In [1]: import numpy as np

In [2]: np.set_printoptions(precision=3, suppress=True, linewidth=160, legacy="1.25")

In [3]: def tidy(a):
   ...:     return np.round(a, 3) + 0
   ...: 

In [4]: out = np.array([[0, 0, 1, 1, 2, 1, 0, 1, 2],
   ...:     [2, 0, 2, 0, 0, 0, 0, 1, 1],
   ...:     [2, 0, 0, 2, 1, 1, 1, 1, 2],
   ...:     [1, 1, 0, 1, 1, 1, 0, 2, 2],
   ...:     [2, 2, 0, 2, 1, 1, 2, 2, 1],
   ...:     [2, 0, 1, 0, 2, 0, 1, 2, 2],
   ...:     [2, 2, 1, 1, 0, 2, 0, 1, 1],
   ...:     [0, 2, 1, 1, 2, 2, 2, 2, 1],
   ...:     [2, 0, 0, 2, 1, 2, 2, 1, 1]])

In [5]: X = np.triu(out)

In [6]: X
Out[6]: 
array([[0, 0, 1, 1, 2, 1, 0, 1, 2],
       [0, 0, 2, 0, 0, 0, 0, 1, 1],
       [0, 0, 0, 2, 1, 1, 1, 1, 2],
       [0, 0, 0, 1, 1, 1, 0, 2, 2],
       [0, 0, 0, 0, 1, 1, 2, 2, 1],
       [0, 0, 0, 0, 0, 0, 1, 2, 2],
       [0, 0, 0, 0, 0, 0, 0, 1, 1],
       [0, 0, 0, 0, 0, 0, 0, 2, 1],
       [0, 0, 0, 0, 0, 0, 0, 0, 1]])

In [7]: out = X / np.sqrt((X ** 2).mean(axis=1, keepdims=True))

In [8]: tidy(np.linalg.norm(out, axis=1))
Out[8]: array([3., 3., 3., 3., 3., 3., 3., 3., 3.])

In [9]: print(np.linalg.matrix_rank(out) == np.linalg.matrix_rank(X))
True

In [10]: tidy(out[0])
Out[10]: array([0.   , 0.   , 0.866, 0.866, 1.732, 0.866, 0.   , 0.866, 1.732])

In [11]: th = np.radians(72)

In [12]: Rm = np.eye(9)

In [13]: Rm[6, 6] = Rm[1, 1] = np.cos(th)

In [14]: Rm[6, 1], Rm[1, 6] = -np.sin(th), np.sin(th)

In [15]: tidy(Rm)
Out[15]: 
array([[ 1.   ,  0.   ,  0.   ,  0.   ,  0.   ,  0.   ,  0.   ,  0.   ,  0.   ],
       [ 0.   ,  0.309,  0.   ,  0.   ,  0.   ,  0.   ,  0.951,  0.   ,  0.   ],
       [ 0.   ,  0.   ,  1.   ,  0.   ,  0.   ,  0.   ,  0.   ,  0.   ,  0.   ],
       [ 0.   ,  0.   ,  0.   ,  1.   ,  0.   ,  0.   ,  0.   ,  0.   ,  0.   ],
       [ 0.   ,  0.   ,  0.   ,  0.   ,  1.   ,  0.   ,  0.   ,  0.   ,  0.   ],
       [ 0.   ,  0.   ,  0.   ,  0.   ,  0.   ,  1.   ,  0.   ,  0.   ,  0.   ],
       [ 0.   , -0.951,  0.   ,  0.   ,  0.   ,  0.   ,  0.309,  0.   ,  0.   ],
       [ 0.   ,  0.   ,  0.   ,  0.   ,  0.   ,  0.   ,  0.   ,  1.   ,  0.   ],
       [ 0.   ,  0.   ,  0.   ,  0.   ,  0.   ,  0.   ,  0.   ,  0.   ,  1.   ]])

In [16]: out = X @ Rm.T

In [17]: tidy(np.linalg.det(Rm)), tidy(np.trace(Rm))
Out[17]: (1.0, 7.618)

In [18]: tidy(np.linalg.svd(X, compute_uv=False)), tidy(np.linalg.svd(out, compute_uv=False))
Out[18]: 
(array([7.121, 2.688, 2.343, 1.747, 1.267, 0.903, 0.306, 0.   , 0.   ]),
 array([7.121, 2.688, 2.343, 1.747, 1.267, 0.903, 0.306, 0.   , 0.   ]))

In [19]: np.allclose(X @ X.T, out @ out.T)
Out[19]: True

In [20]: rng = np.random.default_rng(478677)

In [21]: lab = rng.permutation(9)

In [22]: lab
Out[22]: array([5, 7, 6, 2, 3, 4, 8, 0, 1])

In [23]: out = X[lab][:, lab]

In [24]: np.trace(out)
Out[24]: 5

In [25]: tidy(np.sort(np.abs(np.linalg.eigvals(out))))
Out[25]: array([0., 0., 0., 0., 0., 1., 1., 1., 2.])

In [26]: print(out)
[[0 2 1 0 0 0 2 0 0]
 [0 2 0 0 0 0 1 0 0]
 [0 1 0 0 0 0 1 0 0]
 [1 1 1 0 2 1 2 0 0]
 [1 2 0 0 1 1 2 0 0]
 [1 2 2 0 0 1 1 0 0]
 [0 0 0 0 0 0 1 0 0]
 [1 1 0 1 1 2 2 0 0]
 [0 1 0 2 0 0 1 0 0]]

In [27]: tidy(np.sort(np.linalg.eigvals(X)))
Out[27]: array([0., 0., 0., 0., 0., 1., 1., 1., 2.])

In [28]: print(np.linalg.matrix_rank(X - X[0, 0] * np.eye(9)))
7

In [29]: np.linalg.inv(X)
LinAlgError: Singular matrix
